$ python3 -q
>>> import numpy as np
>>> from numpy import linalg as LA
>>> np.set_printoptions(precision=2, suppress=True, linewidth=140, floatmode="fixed")
>>> arr = np.load("run11.npy")
>>> print(arr)
[[0 0 0]
 [3 0 0]
 [3 2 1]]
>>> print(np.round(np.trace(LA.pinv(arr) @ arr), 2))
2.0
>>> print(np.round(arr @ LA.pinv(arr) @ arr, 2) + 0)
[[0.00 0.00 0.00]
 [3.00 0.00 0.00]
 [3.00 2.00 1.00]]
>>> print(np.abs(np.diag(LA.qr(arr)[1])) > 1e-9)
[ True  True False]
>>> A2 = np.array([[3, 2], [0, 2], [2, 1]])
>>> print(np.vstack([arr, A2.T]).shape)
(5, 3)
>>> print(LA.matrix_rank(np.vstack([arr, A2.T])))
3
>>> print(np.einsum("ij->j", arr))
[6 2 1]
>>> print([int(LA.matrix_rank(LA.matrix_power(arr, p))) for p in range(1, 4)])
[2, 1, 1]
>>> print(arr.shape)
(3, 3)
>>> print(np.round(LA.norm(arr), 2))
4.8
>>> print(np.unravel_index(np.abs(arr).argmax(), arr.shape))
(np.int64(1), np.int64(0))
>>> X = np.load("block16.npy")
>>> print(X)
[[ 4 12  4]
 [-1 -3 -1]
 [-2 -6 -2]
 [ 1  3  1]]
>>> # columns 0 and 2 are equal
>>> rk = LA.matrix_rank(X)
>>> print(rk)
1
>>> null = LA.svd(X)[2][rk:].T
>>> print(LA.matrix_rank(X.T @ X), LA.matrix_rank(X @ X.T))
1 1
>>> print(null.shape)
(3, 2)
>>> print([int(LA.matrix_rank(np.delete(X, i, axis=0))) for i in range(4)])
[1, 1, 1, 1]
>>> U, sigma, Vt = LA.svd(X)
>>> print(np.argmax(sigma[:-1] / (sigma[1:] + 1e-6)) + 1)
1
>>> A2 = U[:, :1] @ np.diag(sigma[:1]) @ Vt[:1]
>>> print(LA.matrix_rank(X, rtol=0.05))
1
>>> print(round(LA.norm(X - A2) / LA.norm(X), 2))
0.0
>>> U, sigma, Vt = LA.svd(X)
>>> V = Vt[:(sigma > 1e-8).sum()]
>>> rng = np.random.default_rng(48608)
>>> x0 = X[3] + -1 * X[2] + rng.integers(2) * np.eye(3)[1]
>>> print(x0)
[3.00 9.00 3.00]
>>> print(np.diag(V.T @ V))
[0.09 0.82 0.09]
>>> print(V.T @ V)
[[0.09 0.27 0.09]
 [0.27 0.82 0.27]
 [0.09 0.27 0.09]]
